$ python -q
>>> import numpy as np
>>> from numpy import linalg as LA
>>> np.set_printoptions(precision=3, suppress=True, linewidth=160, sign=" ")
>>> m1 = np.tril(np.array([[1, 0, 2, 3, 2],
...     [3, 2, 2, 0, 2],
...     [1, 0, 3, 2, 0],
...     [0, 2, 1, 0, 0],
...     [3, 1, 0, 3, 3]]), -1) + np.eye(5, dtype=int)
>>> m1
array([[ 1,  0,  0,  0,  0],
       [ 3,  1,  0,  0,  0],
       [ 1,  0,  1,  0,  0],
       [ 0,  2,  1,  1,  0],
       [ 3,  1,  0,  3,  1]])
>>> m1 @ m1
array([[ 1,  0,  0,  0,  0],
       [ 6,  1,  0,  0,  0],
       [ 2,  0,  1,  0,  0],
       [ 7,  4,  2,  1,  0],
       [ 9,  8,  3,  6,  1]])
>>> np.allclose(m1, m1.T)
False
>>> (m1 - m1.T) / 2
array([[ 0. , -1.5, -0.5,  0. , -1.5],
       [ 1.5,  0. ,  0. , -1. , -0.5],
       [ 0.5,  0. ,  0. , -0.5,  0. ],
       [ 0. ,  1. ,  0.5,  0. , -1.5],
       [ 1.5,  0.5,  0. ,  1.5,  0. ]])
>>> round(float(np.abs(LA.eigvals(m1)).max()), 3)
1.0
>>> np.allclose(m1 @ m1.T, m1.T @ m1)
False
>>> np.trace(m1)
np.int64(5)
>>> t3 = np.stack([m1, 3 * m1, m1[::-1]])
>>> (t3 @ m1.T).shape
(3, 5, 5)
>>> np.einsum("bij,cij->bc", t3, t3)
array([[  39,  117,   12],
       [ 117,  351,   36],
       [  12,   36,   39]])
>>> LA.norm(t3, axis=(1, 2))
array([  6.245,  18.735,   6.245])
>>> LA.det(t3)
array([   1.,  243.,    1.])
>>> LA.matrix_rank(t3.reshape(3, -1))
np.int64(2)
>>> A = np.load("out7.npy")
>>> A
array([[ 0, -3, -1,  2, -1],
       [ 0, -3, -1,  2, -1],
       [ 0,  0,  0,  0,  0],
       [-3,  3, -2, -3,  3],
       [-2,  1, -1, -2,  2],
       [-1, -1, -2,  1,  0],
       [-2,  2,  0, -1,  1],
       [-4, -3, -1,  0, -1],
       [ 0, -1, -1, -1,  1],
       [-1,  0,  1,  0,  0],
       [-4, -1, -1, -3,  1],
       [-5, -1, -2, -1,  0],
       [ 0, -3, -1,  2, -1],
       [ 0,  0,  0,  0,  0],
       [-3, -1, -2, -3,  1],
       [-1, -2, -3,  0,  1],
       [-4, -1, -1, -3,  1],
       [ 0,  0,  0,  0,  0],
       [ 0,  0,  0,  0,  0],
       [-2, -2,  0, -1, -1],
       [ 0, -1, -1, -1,  1],
       [ 0, -3, -1,  2, -1],
       [-2, -2,  0, -1, -1],
       [ 1, -2,  1,  1, -1],
       [-3, -3, -2,  0, -1],
       [-1, -1, -2,  1,  0],
       [-1, -1, -2,  1,  0],
       [-1,  1, -2, -2,  2],
       [ 0,  0,  0,  0,  0]])
>>> vec = np.array([2, 0, 1, 2, 2])
>>> rhs = A @ vec
>>> np.round(LA.pinv(A) @ A, 3) + 0
array([[ 1.,  0.,  0.,  0.,  0.],
       [ 0.,  1.,  0.,  0.,  0.],
       [ 0.,  0.,  1.,  0.,  0.],
       [ 0.,  0.,  0.,  1.,  0.],
       [ 0.,  0.,  0.,  0.,  1.]])
>>> rhs
array([  1,   1,   0,  -8,  -5,  -2,  -4, -11,  -1,  -1, -13, -14,   1,   0, -12,  -3, -13,   0,   0,  -8,  -1,   1,  -8,   3, -10,  -2,  -2,  -4,   0])
>>> np.round(LA.solve(A.T @ A, A.T @ rhs), 3) + 0
array([ 2.,  0.,  1.,  2.,  2.])
>>> np.round(LA.lstsq(A, rhs)[0], 3) + 0
array([ 2.,  0.,  1.,  2.,  2.])
>>> rng = np.random.default_rng(7525)
>>> rhs = rhs + 0.02 * rng.normal(size=29)
>>> rhs
array([  1.   ,   1.015,   0.016,  -7.978,  -4.99 ,  -1.988,  -4.014, -11.035,  -0.987,  -1.02 , -13.02 , -13.971,   0.959,  -0.03 , -11.999,  -2.981, -13.026,
        -0.009,   0.002,  -8.021,  -0.993,   0.99 ,  -7.995,   2.978, -10.003,  -2.005,  -1.959,  -4.027,   0.008])
>>> b, *_ = LA.lstsq(A, rhs)
>>> b.round()
array([ 2.,  0.,  1.,  2.,  2.])
>>> b
array([ 2.004,  0.009,  0.985,  1.998,  1.988])
>>> np.round(A.T @ (rhs - A @ b), 3) + 0
array([ 0.,  0.,  0.,  0.,  0.])
